$ python3 -q
>>> import numpy as np
>>> from numpy import linalg as LA
>>> np.set_printoptions(precision=2, suppress=True, linewidth=120)
>>> K = np.load("mat.npy")
>>> K
array([[ -0.2, -32. ,  -0.3,  -0.6],
       [ -0.2, -26. ,   0.8,   0.9],
       [ -0.3,   6. ,  -0.1,  -0.2],
       [ -1.6,   0. ,   0.4,   1.5],
       [ -0.5, -20. ,   0.3,   0.4],
       [ -1.3,  10. ,   0.3,  -0.7]])
>>> rng = np.random.default_rng(52)
>>> z = rng.permutation(4)
>>> other = K[:, z] * rng.choice([-1, 1], 4)
>>> other
array([[ -0.3,  32. ,  -0.2,  -0.6],
       [  0.8,  26. ,  -0.2,   0.9],
       [ -0.1,  -6. ,  -0.3,  -0.2],
       [  0.4,  -0. ,  -1.6,   1.5],
       [  0.3,  20. ,  -0.5,   0.4],
       [  0.3, -10. ,  -1.3,  -0.7]])
>>> Uu, _, Vh = LA.svd(K.T @ other)
>>> z
array([2, 1, 0, 3])
>>> x0 = np.array([5, 1, -1, 3])
>>> y = K @ x0
>>> LA.solve(K.T @ K, K.T @ y)
array([ 5.,  1., -1.,  3.])
>>> LA.lstsq(K, y)[0]
array([ 5.,  1., -1.,  3.])
>>> np.round(LA.pinv(K) @ K, 2) + 0
array([[1., 0., 0., 0.],
       [0., 1., 0., 0.],
       [0., 0., 1., 0.],
       [0., 0., 0., 1.]])
>>> y = y + 0.05 * rng.normal(size=6)
>>> y
array([-34.48, -25.07,   4.01,  -3.89, -21.66,   1.13])
>>> c, *_ = LA.lstsq(K, y)
>>> np.round(K.T @ (y - K @ c), 2) + 0
array([0., 0., 0., 0.])
>>> c.round()
array([ 5.,  1., -1.,  3.])
>>> [round(float(LA.norm(LA.solve(K.T @ K + lam * np.eye(4), K.T @ y))), 2) for lam in (0, 1, 10, 100)]
[5.98, 4.47, 1.72, 0.97]
>>> W0 = np.load("out8.npy")
>>> W0
array([[ 1. ,  1.2,  0.3],
       [-0.4, -1.3, -1.2],
       [ 0.5,  0.3,  0.4],
       [-0.1,  1.3,  0.8],
       [ 1.5,  0. , -0.3],
       [-0.1,  0.5, -0.6],
       [-0.5,  1.2,  0.7],
       [-1.7,  1. ,  0. ],
       [ 0.2, -0.8, -0.8]])
>>> x0 = np.array([2, 2, 1])
>>> y = W0 @ x0
>>> y
array([ 4.7, -4.6,  2. ,  3.2,  2.7,  0.2,  2.1, -1.4, -2. ])
>>> y = y + 0.1 * rng.normal(size=9)
>>> y
array([ 4.67, -4.5 ,  2.13,  3.04,  2.83,  0.13,  2.  , -1.42, -1.97])
>>> c, *_ = LA.lstsq(W0, y)
>>> [round(float(LA.norm(LA.solve(W0.T @ W0 + lam * np.eye(3), W0.T @ y))), 2) for lam in (0, 1, 10, 100)]
[2.99, 2.64, 1.34, 0.23]
>>> c
array([2.04, 1.95, 0.98])
>>> round(LA.norm(y - W0 @ c), 2)
np.float64(0.21)
>>> X = np.load("dump.npy")
>>> X
array([[2, 3, 0, 1],
       [3, 2, 3, 0],
       [0, 3, 2, 3],
       [1, 0, 3, 2]])
>>> # equal to its transpose
>>> evals, vecs = LA.eig(X)
>>> np.sort(LA.eigvals(X @ X))
array([ 0.7, 10. , 10. , 51.3])
>>> np.sort(LA.eigvals(LA.inv(X)))
array([-0.32,  0.14,  0.32,  1.19])
>>> np.sort(LA.eigvals(X.T))
array([-3.16,  0.84,  3.16,  7.16])
>>> np.round(X @ vecs[:, 0] - evals[0] * vecs[:, 0], 2) + 0
array([0., 0., 0., 0.])
>>> x0 = np.array([3, 0, 1, 1])
>>> y = X @ x0
>>> c, lr = np.zeros(4), 1 / LA.norm(X, 2) ** 2
>>> for i in range(150):
...     c -= lr * X.T @ (X @ c - y)
...     if i % 50 == 0: print(i, round(LA.norm(X @ c - y), 2))
... 
0 4.31
50 0.78
100 0.39
>>> round(LA.cond(X), 2)
np.float64(8.55)
>>> x0 = np.array([1, -2, -4, 3])
>>> X @ (2 * x0)
array([ -2, -26, -10, -10])
>>> (X * x0).sum(axis=1)
array([ -1, -13,  -5,  -5])
>>> X @ x0
array([ -1, -13,  -5,  -5])
>>> Q, vecs = LA.qr(X[:, :2])[0], LA.qr(X[:, 2:])[0]
>>> sv = LA.svd(Q.T @ vecs, compute_uv=False)
>>> np.degrees(np.arccos(sv.clip(0, 1)))
array([29.67, 47.64])
>>> round(LA.norm(Q @ Q.T - vecs @ vecs.T, 2), 2)
np.float64(0.74)
>>> E = np.load("x.npy")
>>> E
array([[-1.,  1.,  1.,  1.],
       [ 1., -1.,  1.,  1.],
       [ 1.,  1., -1.,  1.],
       [ 1.,  1.,  1., -1.]])
>>> # equal to its transpose
>>> evals, vecs = LA.eigh(E)
>>> (evals > 1e-8).sum(), (evals < -1e-8).sum()
(np.int64(1), np.int64(3))
>>> evals
array([-2., -2., -2.,  2.])
>>> np.round(vecs.T @ E @ vecs, 2) + 0
array([[-2.,  0.,  0.,  0.],
       [ 0., -2.,  0.,  0.],
       [ 0.,  0., -2.,  0.],
       [ 0.,  0.,  0.,  2.]])
>>> vecs @ np.diag(evals) @ vecs.T
array([[-1.,  1.,  1.,  1.],
       [ 1., -1.,  1.,  1.],
       [ 1.,  1., -1.,  1.],
       [ 1.,  1.,  1., -1.]])
>>> LA.svd(E, compute_uv=False)
array([2., 2., 2., 2.])
>>> arr = np.array([[0, 0, 1, 1, 1],
...     [-1, 22, -1, -1, -2],
...     [-1, 1, -98, 2, -2],
...     [-2, 1, 1, -100, 0],
...     [-1, 1, -2, -2, 102]])
>>> proj = np.triu(np.array([[-1, 5, -4, 3, 1],
...     [4, -2, 1, 2, 0],
...     [-1, -4, 2, -3, 3],
...     [-3, 0, 5, 5, -5],
...     [4, 2, 2, -3, 3]]), 1) + np.eye(5)
>>> other = proj @ arr @ LA.inv(proj)
>>> np.trace(other), np.trace(arr)
(np.float64(-74.0), np.int64(-74))
>>> LA.matrix_rank(other)
np.int64(5)
>>> x0 = np.array([0, 2, -2, 2, -2])
>>> arr @ np.eye(5)[4]
array([  1.,  -2.,  -2.,   0., 102.])
>>> arr @ x0
array([  -2,   48,  206, -200, -202])
>>> LA.norm(arr @ x0) <= LA.norm(arr, 2) * LA.norm(x0) + 1e-9
np.True_
>>> arr @ (2 * x0)
array([  -4,   96,  412, -400, -404])
>>> arr * x0
array([[   0,    0,   -2,    2,   -2],
       [   0,   44,    2,   -2,    4],
       [   0,    2,  196,    4,    4],
       [   0,    2,   -2, -200,    0],
       [   0,    2,    4,   -4, -204]])
>>> np.sign((arr @ x0).round(6))
array([-1,  1,  1, -1, -1])
>>> M = np.load("block18.npy")
>>> M
array([[ 0, -5, -1,  0,  3,  1, -4, -1],
       [ 5,  0,  1,  2,  4,  3,  5,  0],
       [ 1, -1,  0,  6, -4, -3, -4, -5],
       [ 0, -2, -6,  0,  0,  0,  1, -5],
       [-3, -4,  4,  0,  0, -3,  3, -2],
       [-1, -3,  3,  0,  3,  0,  3,  2],
       [ 4, -5,  4, -1, -3, -3,  0,  1],
       [ 1,  0,  5,  5,  2, -2, -1,  0]])
>>> # skew-symmetric
>>> x0 = np.array([-3, 2, 1, -3, 0, 0, -2, 2])
>>> LA.svd(M, compute_uv=False)
array([12.23, 12.23,  8.7 ,  8.7 ,  6.73,  6.73,  1.21,  1.21])
>>> np.round(LA.eigvals(M).real, 2) + 0
array([0., 0., 0., 0., 0., 0., 0., 0.])
>>> round(LA.det(M), 2)
np.float64(751689.0)
>>> Q = LA.solve(np.eye(8) - M, np.eye(8) + M)
>>> round(float(LA.det(Q)), 2)
1.0
>>> th = np.radians(15)
>>> Rm = np.eye(8)
>>> Rm[3, 3] = Rm[4, 4] = np.cos(th)
>>> Rm[3, 4], Rm[4, 3] = -np.sin(th), np.sin(th)
>>> Rm
array([[ 1.  ,  0.  ,  0.  ,  0.  ,  0.  ,  0.  ,  0.  ,  0.  ],
       [ 0.  ,  1.  ,  0.  ,  0.  ,  0.  ,  0.  ,  0.  ,  0.  ],
       [ 0.  ,  0.  ,  1.  ,  0.  ,  0.  ,  0.  ,  0.  ,  0.  ],
       [ 0.  ,  0.  ,  0.  ,  0.97, -0.26,  0.  ,  0.  ,  0.  ],
       [ 0.  ,  0.  ,  0.  ,  0.26,  0.97,  0.  ,  0.  ,  0.  ],
       [ 0.  ,  0.  ,  0.  ,  0.  ,  0.  ,  1.  ,  0.  ,  0.  ],
       [ 0.  ,  0.  ,  0.  ,  0.  ,  0.  ,  0.  ,  1.  ,  0.  ],
       [ 0.  ,  0.  ,  0.  ,  0.  ,  0.  ,  0.  ,  0.  ,  1.  ]])
>>> other = M @ Rm.T
>>> np.abs(other - M).max(axis=0)
array([0.  , 0.  , 0.  , 1.1 , 1.69, 0.  , 0.  , 0.  ])
>>> LA.svd(M, compute_uv=False), LA.svd(other, compute_uv=False)
(array([12.23, 12.23,  8.7 ,  8.7 ,  6.73,  6.73,  1.21,  1.21]), array([12.23, 12.23,  8.7 ,  8.7 ,  6.73,  6.73,  1.21,  1.21]))
>>> other
array([[ 0.  , -5.  , -1.  , -0.78,  2.9 ,  1.  , -4.  , -1.  ],
       [ 5.  ,  0.  ,  1.  ,  0.9 ,  4.38,  3.  ,  5.  ,  0.  ],
       [ 1.  , -1.  ,  0.  ,  6.83, -2.31, -3.  , -4.  , -5.  ],
       [ 0.  , -2.  , -6.  ,  0.  ,  0.  ,  0.  ,  1.  , -5.  ],
       [-3.  , -4.  ,  4.  ,  0.  ,  0.  , -3.  ,  3.  , -2.  ],
       [-1.  , -3.  ,  3.  , -0.78,  2.9 ,  0.  ,  3.  ,  2.  ],
       [ 4.  , -5.  ,  4.  , -0.19, -3.16, -3.  ,  0.  ,  1.  ],
       [ 1.  ,  0.  ,  5.  ,  4.31,  3.23, -2.  , -1.  ,  0.  ]])
>>> other = np.array([[0, 0, 1, 3],
...     [2, 3, 0, 3],
...     [2, 2, 1, 0],
...     [3, 2, 0, 1],
...     [1, 0, 2, 1],
...     [0, 2, 2, 1],
...     [3, 2, 3, 0],
...     [0, 1, 0, 3]])
>>> C = np.array([[5, 1, 0, 2, 0, 1, 1, 4],
...     [5, 0, 3, 2, 0, 5, 0, 0],
...     [5, 2, 1, 3, 5, 3, 3, 5],
...     [0, 0, 0, 4, 1, 2, 5, 5]])
>>> m1 = other @ C + 0.3 * rng.normal(size=(8, 8))
>>> m1
array([[ 5.3 ,  2.85,  0.56, 14.89,  8.11,  8.84, 17.48, 19.93],
       [24.99,  2.12,  8.88, 22.41,  3.07, 23.24, 16.69, 22.23],
       [25.23,  4.11,  7.21, 11.05,  4.91, 14.93,  5.31, 12.78],
       [24.92,  3.  ,  6.1 , 14.67,  0.85, 15.76,  8.05, 17.01],
       [14.87,  5.28,  2.51, 11.74, 10.98,  8.93, 11.84, 18.71],
       [20.14,  4.23,  8.1 , 13.86, 11.08, 18.3 , 11.15, 15.31],
       [39.96,  9.26,  9.21, 18.84, 14.97, 21.81, 12.06, 26.97],
       [ 5.03,  0.01,  2.84, 14.16,  2.68, 11.01, 14.32, 14.71]])
>>> np.sort(np.abs(LA.eigvals(m1)))
array([ 0.17,  0.33,  0.33,  0.64,  5.37,  5.37, 15.36, 93.83])
>>> round(float(np.abs(LA.eigvals(m1)).max()), 2)
93.83
>>> np.allclose(m1, m1.T)
False
>>> cov = m1.T @ m1
>>> (m1 @ m1.T).shape
(8, 8)
>>> np.allclose(cov, cov.T)
True
>>> LA.cond(m1) > 100
np.True_
>>> LA.matrix_rank(m1, rtol=0.1)
np.int64(3)
>>> [round(float(x), 2) for x in LA.svd(m1, compute_uv=False)[:3]]
[111.92, 25.47, 14.81]
>>> np.argsort(-LA.norm(m1, axis=0).round(6), kind="stable")[:3]
array([0, 7, 5])
>>> F = np.load("layer6.npy")
>>> F
array([[  0,   0,   2],
       [  2,  10,  -1],
       [ -2, -10,   0],
       [  2,  10,   0],
       [ -2, -10,  -2],
       [ -2, -10,   0],
       [ -1,  -5,  -1],
       [ -2, -10,   2]])
>>> Uu, sv, Vh = LA.svd(F, full_matrices=False)
>>> np.round(Uu.T @ Uu, 2) + 0
array([[1., 0., 0.],
       [0., 1., 0.],
       [0., 0., 1.]])
>>> np.abs(Uu[:, 0]).round(6).argmax()
np.int64(7)
>>> np.cumsum(sv ** 2) / np.sum(sv ** 2)
array([0.98, 1.  , 1.  ])
>>> np.round(Vh @ Vh.T, 2) + 0
array([[1., 0., 0.],
       [0., 1., 0.],
       [0., 0., 1.]])
>>> np.round(Uu.T @ F @ Vh.T, 2) + 0
array([[25.5 ,  0.  ,  0.  ],
       [ 0.  ,  3.74,  0.  ],
       [ 0.  ,  0.  ,  0.  ]])
>>> def softmax(z):
...     e = np.exp(z - z.max(axis=-1, keepdims=True))
...     return e / e.sum(axis=-1, keepdims=True)
... 
>>> softmax(F[6])
array([0.5 , 0.01, 0.5 ])
>>> np.round(softmax(10 * F[6]), 2) + 0
array([0.5, 0. , 0.5])
>>> softmax(F).sum(axis=1)
array([1., 1., 1., 1., 1., 1., 1., 1.])
>>> S = F @ F.T / np.sqrt(3)
>>> np.round(softmax(S), 2) + 0
array([[0.42, 0.01, 0.04, 0.04, 0.  , 0.04, 0.01, 0.42],
       [0.  , 0.64, 0.  , 0.36, 0.  , 0.  , 0.  , 0.  ],
       [0.  , 0.  , 0.25, 0.  , 0.25, 0.25, 0.  , 0.25],
       [0.  , 0.5 , 0.  , 0.5 , 0.  , 0.  , 0.  , 0.  ],
       [0.  , 0.  , 0.08, 0.  , 0.83, 0.08, 0.  , 0.01],
       [0.  , 0.  , 0.25, 0.  , 0.25, 0.25, 0.  , 0.25],
       [0.  , 0.  , 0.18, 0.  , 0.58, 0.18, 0.  , 0.06],
       [0.  , 0.  , 0.08, 0.  , 0.01, 0.08, 0.  , 0.83]])
>>> softmax(S).round(6).argmax(axis=1)
array([0, 1, 2, 1, 4, 2, 4, 7])
